In [1]: import numpy as np

In [2]: np.set_printoptions(precision=3, suppress=True, linewidth=200)

In [3]: data = np.load("w.npy")

In [4]: print(data)
[[-11.406  -9.669 -10.206   2.132  -9.805  -0.192   9.257   0.181]
 [-10.797 -10.378  -9.885  -0.121 -11.661   0.74   10.679  -0.186]
 [ -9.533  -9.312  -9.875  -0.878 -10.561   0.862   9.635   0.104]
 [-11.292  -8.517 -11.553   0.691 -11.074   1.238  10.086  -1.261]
 [ -8.394 -10.506  -9.89   -1.118 -10.353  -0.255   8.678   1.684]
 [ -8.156 -11.603 -11.594  -1.5    -9.213  -1.187   9.241   2.178]
 [-11.061 -10.466 -10.783  -1.334  -9.924  -2.014  10.123  -1.378]
 [ -9.567 -10.681  -8.003   1.682 -10.128  -1.76    9.915   0.438]
 [ -9.469 -10.097 -10.265   0.137  -8.638  -0.294   9.56   -0.809]
 [-10.322 -10.323 -10.708  -0.21  -10.626  -0.671   9.173  -0.484]
 [-10.306 -11.24   -9.62    0.431  -9.953  -0.438   9.963   0.116]
 [-10.813 -11.98  -10.134   0.197  -9.246   1.313  10.21    0.205]
 [ -8.212  -8.988  -9.063   0.124  -9.381  -1.091   8.783   0.089]
 [ -8.252 -10.282 -12.584   0.963  -9.962   0.637   9.65   -0.508]
 [ -9.422 -10.851  -9.238  -0.317  -9.435  -1.494   8.237   0.849]
 [-10.323  -7.758 -10.722  -0.009  -9.641  -1.14   10.297   0.015]
 [ -9.068 -12.302 -10.176   0.748  -9.964  -0.175  10.022   0.129]
 [-10.162 -10.292  -9.591  -0.46  -10.858   0.966   9.639   2.472]
 [ -8.904  -9.869  -9.29   -2.024 -10.777  -0.674   9.44    1.767]
 [ -9.298 -10.315  -9.92   -1.657 -10.268  -1.24    9.74    2.109]
 [ -8.882 -10.044  -9.651   1.906 -10.492   0.512   9.175   0.853]
 [ -9.344  -9.806  -7.603  -2.083 -11.848  -0.981   9.691   0.392]
 [ -6.601 -10.771 -10.998   2.064 -10.439  -0.673   9.828  -0.994]
 [-10.247 -10.611  -8.987   2.221  -9.447   0.551   8.756  -0.389]
 [ -8.445 -10.393  -9.137  -0.718 -11.04    0.565  10.352   0.77 ]
 [ -9.753 -10.278  -8.981  -0.807 -10.69    0.779  10.97   -0.676]
 [-10.1   -11.176  -9.688   0.646 -10.928   0.466   9.244  -0.374]
 [ -9.855  -9.461 -10.409   1.212  -8.103   0.983   9.189   0.419]
 [ -8.974  -9.832  -9.068  -1.138 -10.678   0.12   10.48   -2.2  ]
 [ -8.618  -8.323 -10.599   0.634  -9.753   0.018  11.016  -0.25 ]
 [-10.21   -9.063 -11.247  -0.889 -10.611   0.398  10.449  -0.431]
 [-10.442 -10.265 -11.337   1.763 -11.683  -1.408  10.789   0.378]
 [ -9.765  -9.379 -10.381  -1.277 -11.428  -1.899  10.34   -1.205]]

In [5]: Xs = data - data.mean(axis=0)

In [6]: V = np.linalg.svd(Xs)[2][:1]

In [7]: M2 = Xs - Xs @ V.T @ V

In [8]: print(np.linalg.norm(M2, axis=1).round(6).argmax())
22

In [9]: print(M2.std(axis=0))
[0.973 0.952 0.906 0.714 0.828 0.876 0.661 0.86 ]

In [10]: (Xs @ V.T).std(axis=0)
Out[10]: array([1.396])

In [11]: np.diag(V.T @ V)
Out[11]: array([0.064, 0.013, 0.113, 0.52 , 0.018, 0.076, 0.008, 0.189])

In [12]: np.round(np.linalg.norm(M2) / np.linalg.norm(Xs), 3)
Out[12]: np.float64(0.865)
